>>> import numpy as np
>>> import numpy.linalg as la
>>> np.set_printoptions(suppress=True, linewidth=200)
>>> feats = np.loadtxt("run0.csv", delimiter=",")
>>> print(feats)
[[-3.  1.  0.  0.]
 [ 0. -3.  1.  0.]
 [ 0.  0. -3.  1.]
 [ 0.  0.  0. -3.]]
>>> f = np.array([1, 1, -1, 0])
>>> B = feats + np.outer(f, np.eye(4)[0])
>>> print(B)
[[-2.  1.  0.  0.]
 [ 1. -3.  1.  0.]
 [-1.  0. -3.  1.]
 [ 0.  0.  0. -3.]]
>>> print(la.matrix_rank(B - feats))
1
>>> M = np.load("arr.npy")
>>> print(M)
[[ 0  5 -2  1  3 -1]
 [-5  0  0 -6  1  2]
 [ 2  0  0  6  3 -2]
 [-1  6 -6  0  2 -5]
 [-3 -1 -3 -2  0 -2]
 [ 1 -2  2  5  2  0]]
>>> print(la.matrix_power(M, 4))
[[ 4733 -1366  2430  7867  1090  -553]
 [-1366  8217 -7296  -159  3278 -5531]
 [ 2430 -7296  7143  2064 -2480  4902]
 [ 7867  -159  2064 14484  3370 -2893]
 [ 1090  3278 -2480  3370  2369 -2924]
 [ -553 -5531  4902 -2893 -2924  4716]]
>>> M.inv()
Traceback (most recent call last):
  File "<python-input-12>", line 1, in <module>
    M.inv()
    ^^^^^
AttributeError: 'numpy.ndarray' object has no attribute 'inv'
>>> print(np.round(la.det(M), 3))
441.0
>>> la.determinant(M)
Traceback (most recent call last):
  File "<python-input-14>", line 1, in <module>
    la.determinant(M)
    ^^^^^^^^^^^^^^
AttributeError: module 'numpy.linalg' has no attribute 'determinant'
>>> print(round(np.abs(la.eigvals(M)).max(), 3))
11.956
>>> print(np.trace(M))
0
>>> print(la.matrix_rank(M, rtol=0.1))
4
>>> print(round(float(la.norm(M, 2) / la.norm(M)), 3))
0.662
>>> print(la.cond(M) > 100)
False
>>> x0 = np.array([2, 0, -1, -2, 2, 3])
>>> rhs = M @ x0
>>> b, lr = np.zeros(6), 1 / la.norm(M, 2) ** 2
>>> for i in range(30):
...     b -= lr * M.T @ (M @ b - rhs)
...     if i % 5 == 0: print(i, round(la.norm(M @ b - rhs), 3))
... 
0 9.089
5 4.503
10 2.516
15 1.787
20 1.573
25 1.515
>>> print(np.round(la.cond(M), 3))
30.361
>>> arr = np.load("out13.npy")
>>> print(arr)
[[ 0.  2.  3. -3.  2.]
 [ 2.  0.  0.  0.  0.]
 [ 3.  0.  0.  0.  0.]
 [-3.  0.  0.  0.  0.]
 [ 2.  0.  0.  0.  0.]]
>>> x0 = np.array([2, -3, -1, 3])
>>> print(la.norm(feats @ x0) <= la.norm(feats, 2) * la.norm(x0) + 1e-9)
True
>>> print(feats @ np.eye(4)[1])
[ 1. -3.  0.  0.]
>>> print(feats @ np.ones(4))
[-2. -2. -2. -3.]
>>> print(np.sign((feats @ x0).round(6)))
[-1.  1.  1. -1.]
>>> print(feats @ x0)
[-9.  8.  6. -9.]
>>> F = np.load("m.npy")
>>> print(F)
[[ 2.  -0.2 -1.2  0.   0.4]
 [-6.  -0.1  0.8 -1.4  0.4]
 [26.  -0.1 -0.1 -1.6 -1. ]
 [ 8.   0.1  0.6  0.  -0.3]
 [ 0.  -0.7  0.3 -0.3  0.8]]
>>> U, sigma = la.svd(F)
Traceback (most recent call last):
  File "<python-input-35>", line 1, in <module>
    U, sigma = la.svd(F)
    ^^^^^^^^
ValueError: too many values to unpack (expected 2)
>>> U, sigma, vt = la.svd(F, full_matrices=False)
>>> print(np.round(U.T @ U, 3) + 0)
[[1. 0. 0. 0. 0.]
 [0. 1. 0. 0. 0.]
 [0. 0. 1. 0. 0.]
 [0. 0. 0. 1. 0.]
 [0. 0. 0. 0. 1.]]
>>> print(np.round(np.cumsum(sigma ** 2) / np.sum(sigma ** 2), 3))
[0.991 0.996 0.999 1.    1.   ]
>>> print(np.round(vt @ vt.T, 3) + 0)
[[1. 0. 0. 0. 0.]
 [0. 1. 0. 0. 0.]
 [0. 0. 1. 0. 0.]
 [0. 0. 0. 1. 0.]
 [0. 0. 0. 0. 1.]]
>>> print((sigma > 1e-8).sum())
5
>>> t = np.radians(90)
>>> r_ = np.eye(5)
>>> r_[1, 1] = r_[2, 2] = np.cos(t)
>>> r_[1, 2], r_[2, 1] = -np.sin(t), np.sin(t)
>>> print(r_.round(3) + 0)
[[ 1.  0.  0.  0.  0.]
 [ 0.  0. -1.  0.  0.]
 [ 0.  1.  0.  0.  0.]
 [ 0.  0.  0.  1.  0.]
 [ 0.  0.  0.  0.  1.]]
>>> B = F @ r_.T
>>> print(B.round(3))
[[ 2.   1.2 -0.2  0.   0.4]
 [-6.  -0.8 -0.1 -1.4  0.4]
 [26.   0.1 -0.1 -1.6 -1. ]
 [ 8.  -0.6  0.1  0.  -0.3]
 [ 0.  -0.3 -0.7 -0.3  0.8]]
>>> print(np.allclose(la.norm(F, axis=1), la.norm(B, axis=1)))
True
>>> E = np.array([[84, -33, 80, 37, 35],
...     [-33, 27, -23, -20, 13],
...     [80, -23, 162, -18, 65],
...     [37, -20, -18, 111, -30],
...     [35, 13, 65, -30, 79]])
>>> w, V = la.eigh(E)
>>> print(w.sum(), np.trace(E))
463.0 463
>>> print(w.round(3) + 0)
[  0.     21.36   46.804 146.152 248.684]
>>> print(np.round(np.abs(V[:, -1]), 3))
[0.476 0.125 0.776 0.041 0.393]
>>> print(np.round(la.eigvalsh(E @ E), 3) + 0)
[    0.      456.266  2190.598 21360.264 61843.871]
>>> print(np.round(la.svd(E, compute_uv=False), 3) + 0)
[248.684 146.152  46.804  21.36    0.   ]
>>> print(np.round(V.T @ E @ V, 3) + 0)
[[  0.      0.      0.      0.      0.   ]
 [  0.     21.36    0.      0.      0.   ]
 [  0.      0.     46.804   0.      0.   ]
 [  0.      0.      0.    146.152   0.   ]
 [  0.      0.      0.      0.    248.684]]
>>> print(np.abs(V[:, -1]).round(6).argmax())
2
>>> print(np.round(V.T @ V, 3) + 0)
[[1. 0. 0. 0. 0.]
 [0. 1. 0. 0. 0.]
 [0. 0. 1. 0. 0.]
 [0. 0. 0. 1. 0.]
 [0. 0. 0. 0. 1.]]
>>> print(np.round(V @ np.diag(w) @ V.T, 3))
[[ 84. -33.  80.  37.  35.]
 [-33.  27. -23. -20.  13.]
 [ 80. -23. 162. -18.  65.]
 [ 37. -20. -18. 111. -30.]
 [ 35.  13.  65. -30.  79.]]
>>> print(np.unique(w.round(6) + 0, return_counts=True)[1])
[1 1 1 1 1]
>>> B = np.array([[-2, 0], [2, 0]])
>>> Z = np.kron(B, E)
>>> print(round(la.norm(Z, 2), 3), np.round(la.norm(B, 2) * la.norm(E, 2), 3))
703.385 703.385
>>> rk = la.matrix_rank(E)
>>> print(rk)
4
>>> ns = la.svd(E)[2][rk:].T
>>> print(la.matrix_rank(E.T @ E), la.matrix_rank(E @ E.T))
4 4
>>> print(np.round(ns[:, 0] / ns[np.abs(ns[:, 0]).round(6).argmax(), 0], 3))
[ 0.761  1.    -0.034 -0.231 -0.561]
>>> print([int(la.matrix_rank(np.delete(E, i, axis=0))) for i in range(5)])
[4, 4, 4, 4, 4]
>>> print([int(la.matrix_rank(E[:i])) for i in range(1, len(E) + 1)])
[1, 2, 3, 4, 4]
>>> U, sigma, vt = la.svd(E)
>>> print(np.argmax(sigma[:-1] / (sigma[1:] + 1e-6)) + 1)
4
>>> print(sigma.round(3) + 0)
[248.684 146.152  46.804  21.36    0.   ]
>>> B = U[:, :4] @ np.diag(sigma[:4]) @ vt[:4]
>>> print(np.round(np.abs(E - B).max(), 3))
0.0
>>> print(B.round(3))
[[ 84. -33.  80.  37.  35.]
 [-33.  27. -23. -20.  13.]
 [ 80. -23. 162. -18.  65.]
 [ 37. -20. -18. 111. -30.]
 [ 35.  13.  65. -30.  79.]]
>>> print(np.round(la.norm(E - B, 2), 3), np.round(sigma[4], 3))
0.0 0.0
